$ ipython --no-banner

In [1]: import numpy as np

In [2]: import numpy.linalg as la

In [3]: np.set_printoptions(suppress=True, linewidth=120)

In [4]: def tidy(a):
   ...:     return np.round(a, 1) + 0
   ...: 

In [5]: J = np.loadtxt("test18.csv", delimiter=",")

In [6]: J
Out[6]: 
array([[  0.6,  -0.4,  -1.2,   0.9,   0.8,   0.8,   0.9,   2. ,   0.6,  -3.1,  -1.2,  -1.7,   1.1,  -1.7,  -0.6,
         -1.3],
       [  1.2,  -2.3,  -0.3,   0.6,   1.1,  -2.3,   1. ,  28. ,  -0.4,  -1.2,  -1.1,  -0.7,  -1.5,   1.2,  -0.3,
          0.1],
       [ -0.3,  -0.4,   0.1,   0.8,   1.9,  -1.7,  -1.1, -24. ,   0. ,  -1.5,   0.9,  -1.3,  -1. ,   1.5,   1.1,
          0.5],
       [ -0.4,   0.2,  -0.8,   0.4,   1.1,   3.1,   0.2, -32. ,  -2. ,   0.6,   0.9,  -0.4,  -1.1,  -0.6,  -0.4,
          0.7],
       [  0.2,  -0.5,   0.6,   1.5,  -0.5,  -0.9,  -0.3,  -6. ,   1.1,   0.2,  -0.8,  -0.1,   0.6,   0.2,  -0.6,
          1. ],
       [ -0.1,  -0.4,   0. ,  -0.2,  -1.5,   0.5,  -0.6,  10. ,  -1. ,  -0.6,  -2.3,   0.5,  -1. ,  -0.5,   0.8,
         -0.5],
       [  1.4,  -1.4,   0.9,   0.1,   0.1,   0.3,  -1.4,  -2. ,   1.1,   1.4,   0. ,  -0.7,   0. ,   0.3,  -1. ,
          0.6],
       [ -0.7,  -0.6,   1. ,  -2.2,  -0.6,   0.8,  -0.3,   4. ,   0.7,  -0.6,   0.1,   1.1,   0.2,   1.3,   1.8,
         -1.2],
       [  0. ,  -0.3,  -0.4,   0.4,   0.1,   0.6,   0.1,  32. ,   0.6,  -0.8,  -0.9,  -0.3,   0.5,   0.6,   0.4,
         -0.5],
       [  0.6,  -1.8,   0.6,  -2.9,   1. ,   0.6,   0.9, -32. ,   0.1,   1. ,   0.3,   1.1,   0.5,  -0.4,  -0.2,
         -1. ],
       [ -1.2,   1.5,  -1.4,   0.2,   0.8,  -1. ,  -0.4,  -2. ,  -0.3,   1.1,   0. ,  -1.1,   1.6,  -0.3,  -1.1,
          1.1],
       [  0.2,   0.8,  -0.4,  -1.1,   1.4,  -0.5,   0.7,  40. ,   2. ,   0.8,   0.4,  -1. ,   0.7,   0.8,   1.4,
         -0.5],
       [  0.3,   0.3,   0.9,  -1.5,  -1.1,   1.6,  -0.4, -18. ,   1.3,   1.6,   1. ,  -1.4,   0.5,  -0.6,   1.6,
         -0.5],
       [ -0.4,   0.2,   0.2,   0. ,  -0.2,  -0.2,  -2.2, -32. ,  -0.8,  -0.3,   2.8,   0.3,   1. ,   0.1,   0.4,
          1.2],
       [ -1.6,   0. ,   0.7,  -0.4,  -0.6,  -0.2,  -0.4, -22. ,   0.4,   1.1,   1.2,   1. ,  -0.3,   0.8,  -1. ,
          1. ],
       [  1.4,  -1.7,   0. ,   1.5,   1.6,   0.6,   0.9,  -6. ,   0.8,   0.1,   0. ,   0.4,  -0.1,  -0.6,   0.8,
          0.6]])

In [7]: U, sigma, vt = la.svd(J)

In [8]: tidy(sigma)
Out[8]: array([89.9,  6.9,  6.1,  5.7,  5.1,  4.6,  4.1,  3.8,  2.8,  2.4,  2.2,  1.9,  1.1,  0.7,  0.3,  0. ])

In [9]: Y = U[:, :1] @ np.diag(sigma[:1]) @ vt[:1]

In [10]: tidy(la.norm(J - Y, 2)), tidy(sigma[1])
Out[10]: (np.float64(6.9), np.float64(6.9))

In [11]: u = np.array([0, 2, 1])

In [12]: tidy(np.cross(J[11, :3], J[9, :3]))
Out[12]: array([-0.2, -0.4, -0.8])

In [13]: Y = J / la.norm(J, axis=1, keepdims=True)

In [14]: C2 = Y @ Y.T

In [15]: (C2 - 2 * np.eye(16)).round(6).argmax(axis=1)
Out[15]: array([ 8,  8, 13, 13, 14,  8,  4,  5, 11,  3, 13,  8,  9, 14, 13,  9])

In [16]: tidy(C2[9])
Out[16]: array([-0.4, -1. ,  1. ,  1. ,  0.9, -0.9,  0.5, -0.7, -1. ,  1. ,  0.4, -1. ,  1. ,  1. ,  1. ,  0.9])

In [17]: np.argwhere(np.triu(np.abs(C2) > 0.95, 1))
Out[17]: 
array([[ 1,  2],
       [ 1,  3],
       [ 1,  8],
       [ 1,  9],
       [ 1, 11],
       [ 1, 12],
       [ 1, 13],
       [ 1, 14],
       [ 2,  3],
       [ 2,  8],
       [ 2,  9],
       [ 2, 11],
       [ 2, 13],
       [ 2, 14],
       [ 3,  8],
       [ 3,  9],
       [ 3, 11],
       [ 3, 12],
       [ 3, 13],
       [ 3, 14],
       [ 5, 13],
       [ 8,  9],
       [ 8, 11],
       [ 8, 12],
       [ 8, 13],
       [ 8, 14],
       [ 9, 11],
       [ 9, 12],
       [ 9, 13],
       [ 9, 14],
       [11, 12],
       [11, 13],
       [11, 14],
       [12, 13],
       [12, 14],
       [13, 14]])

In [18]: m1 = np.loadtxt("arr.csv", delimiter=",")

In [19]: m1
Out[19]: 
array([[ 0., -1.,  2., -4., -1.,  4.,  9.,  2., -2., -9.],
       [ 1.,  0.,  0.,  5., -9., -7., -1., -3., -4.,  0.],
       [-2.,  0.,  0.,  2.,  3., -1.,  1.,  2.,  0., -8.],
       [ 4., -5., -2.,  0.,  7., -1.,  2., -3., -3.,  4.],
       [ 1.,  9., -3., -7.,  0., -2., -1.,  0., -4.,  1.],
       [-4.,  7.,  1.,  1.,  2.,  0.,  0.,  1.,  1., -5.],
       [-9.,  1., -1., -2.,  1.,  0.,  0.,  6.,  8., -8.],
       [-2.,  3., -2.,  3.,  0., -1., -6.,  0.,  1.,  2.],
       [ 2.,  4.,  0.,  3.,  4., -1., -8., -1.,  0.,  1.],
       [ 9.,  0.,  8., -4., -1.,  5.,  8., -2., -1.,  0.]])

In [20]: la.cond(J) > 100
Out[20]: np.True_

In [21]: [round(float(x), 1) for x in la.svd(J, compute_uv=False)[:3]]
Out[21]: [89.9, 6.9, 6.1]

In [22]: q, r_ = la.qr(m1)

In [23]: tidy(q @ r_)
Out[23]: 
array([[ 0., -1.,  2., -4., -1.,  4.,  9.,  2., -2., -9.],
       [ 1.,  0.,  0.,  5., -9., -7., -1., -3., -4.,  0.],
       [-2.,  0.,  0.,  2.,  3., -1.,  1.,  2.,  0., -8.],
       [ 4., -5., -2.,  0.,  7., -1.,  2., -3., -3.,  4.],
       [ 1.,  9., -3., -7.,  0., -2., -1.,  0., -4.,  1.],
       [-4.,  7.,  1.,  1.,  2.,  0.,  0.,  1.,  1., -5.],
       [-9.,  1., -1., -2.,  1.,  0.,  0.,  6.,  8., -8.],
       [-2.,  3., -2.,  3.,  0., -1., -6.,  0.,  1.,  2.],
       [ 2.,  4.,  0.,  3.,  4., -1., -8., -1.,  0.,  1.],
       [ 9.,  0.,  8., -4., -1.,  5.,  8., -2., -1.,  0.]])

In [24]: tidy(np.abs(np.diag(r_)))
Out[24]: array([14.4, 13.1,  8. , 10.8, 12.2,  4.3,  6.8,  2. ,  1.4,  1.9])

In [25]: print(np.allclose(r_.T @ r_, m1.T @ m1))
True

In [26]: tidy(r_)
Out[26]: 
array([[-14.4,   3.2,  -4.9,   1.9,   0.3,  -2.4,  -5. ,   6.7,   7.4,  -8.5],
       [  0. , -13.1,   0.3,   3. ,   0.3,   1.3,   4.7,   0. ,   1.9,   0.6],
       [  0. ,   0. ,  -8. ,   1.7,   2.7,  -5.8,  -8.5,  -2.7,  -4.1,   9. ],
       [  0. ,   0. ,   0. , -10.8,   2.3,   5. ,   8.9,   3.1,   0.5,  -3. ],
       [  0. ,   0. ,   0. ,   0. , -12.2,  -3.6,   1.7,  -1.1,  -2.8,   1.3],
       [  0. ,   0. ,   0. ,   0. ,   0. ,  -4.3,   2.2,  -0.4,  -0.9,  -3.2],
       [  0. ,   0. ,   0. ,   0. ,   0. ,   0. ,  -6.8,   0.7,   5. ,   5.8],
       [  0. ,   0. ,   0. ,   0. ,   0. ,   0. ,   0. ,  -2. ,   0.8,   6.4],
       [  0. ,   0. ,   0. ,   0. ,   0. ,   0. ,   0. ,   0. ,   1.4,   1.4],
       [  0. ,   0. ,   0. ,   0. ,   0. ,   0. ,   0. ,   0. ,   0. ,  -1.9]])

In [27]: u = np.array([3, -2, -4, -4, -4, 1, 3, -1, -1, -4])

In [28]: Y = m1 + np.outer(u, np.eye(10)[3])

In [29]: tidy(la.det(Y) / la.det(m1)), tidy(1 + la.solve(m1, u)[3])
Out[29]: (np.float64(-1.8), np.float64(-1.8))

In [30]: Y
Out[30]: 
array([[  0.,  -1.,   2.,  -1.,  -1.,   4.,   9.,   2.,  -2.,  -9.],
       [  1.,   0.,   0.,   3.,  -9.,  -7.,  -1.,  -3.,  -4.,   0.],
       [ -2.,   0.,   0.,  -2.,   3.,  -1.,   1.,   2.,   0.,  -8.],
       [  4.,  -5.,  -2.,  -4.,   7.,  -1.,   2.,  -3.,  -3.,   4.],
       [  1.,   9.,  -3., -11.,   0.,  -2.,  -1.,   0.,  -4.,   1.],
       [ -4.,   7.,   1.,   2.,   2.,   0.,   0.,   1.,   1.,  -5.],
       [ -9.,   1.,  -1.,   1.,   1.,   0.,   0.,   6.,   8.,  -8.],
       [ -2.,   3.,  -2.,   2.,   0.,  -1.,  -6.,   0.,   1.,   2.],
       [  2.,   4.,   0.,   2.,   4.,  -1.,  -8.,  -1.,   0.,   1.],
       [  9.,   0.,   8.,  -8.,  -1.,   5.,   8.,  -2.,  -1.,   0.]])

In [31]: print(la.matrix_rank(la.inv(Y) - la.inv(m1), tol=1e-8))
1

In [32]: la.matrix_rank(Y - m1)
Out[32]: np.int64(1)

In [33]: W = np.array([[-4, -2, -1, 5, 5],
    ...:     [-2, -4, 3, 2, 3],
    ...:     [-5, 1, 2, 0, -2],
    ...:     [1, -4, -4, 1, 4],
    ...:     [-5, 5, -5, 0, 2],
    ...:     [3, -4, -3, 1, -5],
    ...:     [-1, -2, -3, 0, 1],
    ...:     [1, -2, 4, -3, 1],
    ...:     [-5, 4, 4, -4, -1],
    ...:     [-5, 2, -3, -5, 0],
    ...:     [5, 5, 5, 3, -1],
    ...:     [-2, -5, -2, 0, 4],
    ...:     [0, -2, 2, 5, 4],
    ...:     [3, -1, 2, 1, 3],
    ...:     [5, -3, 3, 1, 1],
    ...:     [-2, 4, -2, 5, -4]])

In [34]: coef = np.array([3, -2, 0, -1, 3])

In [35]: act = np.maximum(J @ W + coef, 0)

In [36]: tidy((act > 0).mean(axis=0))
Out[36]: array([0.4, 0.6, 0.3, 0.7, 0.6])

In [37]: la.matrix_rank(act)
Out[37]: np.int64(5)

In [38]: Z = np.array([[2, 0, 3], [1, -2, 1], [0, 1, 2], [3, -1, 1], [-1, -1, 0]])

In [39]: W @ Z
Out[39]: 
array([[  0,  -7, -11],
       [ -5,   6,  -2],
       [ -7,   2, -10],
       [ -3,  -1,  -8],
       [ -7, -17, -20],
       [ 10,   9,   0],
       [ -5,   0, -11],
       [-10,  10,   6],
       [-17,   1,  -7],
       [-23,  -2, -24],
       [ 25,  -7,  33],
       [-13,   4, -15],
       [  9,  -3,   7],
       [  5,   0,  13],
       [  9,   7,  19],
       [ 19, -11,  -1]])

In [40]: arr = np.load("data.npy")

In [41]: arr
Out[41]: 
array([[ 0, -1, -2,  3,  3, -1, -2,  1, -2,  2, -3,  1,  0, -3, -3],
       [ 0,  0,  2, -1,  1, -2, -3, -2,  1,  0, -3,  2,  3,  2, -3],
       [ 0,  0,  0, -3, -1,  3,  0,  3,  0,  1, -3, -1,  3, -3,  2],
       [ 0,  0,  0,  0,  2,  2,  1,  2, -2,  0, -1,  2, -1, -1,  2],
       [ 0,  0,  0,  0,  0,  3, -2,  2, -1, -3, -1,  3,  2,  2,  1],
       [ 0,  0,  0,  0,  0,  0, -1,  1,  1,  2, -1,  3, -3, -2,  2],
       [ 0,  0,  0,  0,  0,  0,  0,  2,  1,  2, -2,  3,  1,  1,  1],
       [ 0,  0,  0,  0,  0,  0,  0,  0,  3,  2, -2,  2,  1, -1,  0],
       [ 0,  0,  0,  0,  0,  0,  0,  0,  0,  2,  1, -2, -3,  1,  0],
       [ 0,  0,  0,  0,  0,  0,  0,  0,  0,  0, -2, -1,  3, -1, -1],
       [ 0,  0,  0,  0,  0,  0,  0,  0,  0,  0,  0, -2,  2, -3,  0],
       [ 0,  0,  0,  0,  0,  0,  0,  0,  0,  0,  0,  0, -3,  2, -2],
       [ 0,  0,  0,  0,  0,  0,  0,  0,  0,  0,  0,  0,  0,  2, -2],
       [ 0,  0,  0,  0,  0,  0,  0,  0,  0,  0,  0,  0,  0,  0,  0],
       [ 0,  0,  0,  0,  0,  0,  0,  0,  0,  0,  0,  0,  0,  0,  0]])

In [42]: r = la.matrix_rank(arr)

In [43]: r
Out[43]: np.int64(13)

In [44]: ns = la.svd(arr)[2][r:].T

In [45]: [int(la.matrix_rank(arr[:i])) for i in range(1, len(arr) + 1)]
Out[45]: [1, 2, 3, 4, 5, 6, 7, 8, 9, 10, 11, 12, 13, 13, 13]

In [46]: print(la.matrix_rank(arr.T @ arr), la.matrix_rank(arr @ arr.T))
13 13

In [47]: [int(la.matrix_rank(arr[:, :j + 1])) for j in range(15)]
Out[47]: [0, 1, 2, 3, 4, 5, 6, 7, 8, 9, 10, 11, 12, 13, 13]

In [48]: ns.shape
Out[48]: (15, 2)

In [49]: np.allclose(arr @ ns, 0)
Out[49]: True
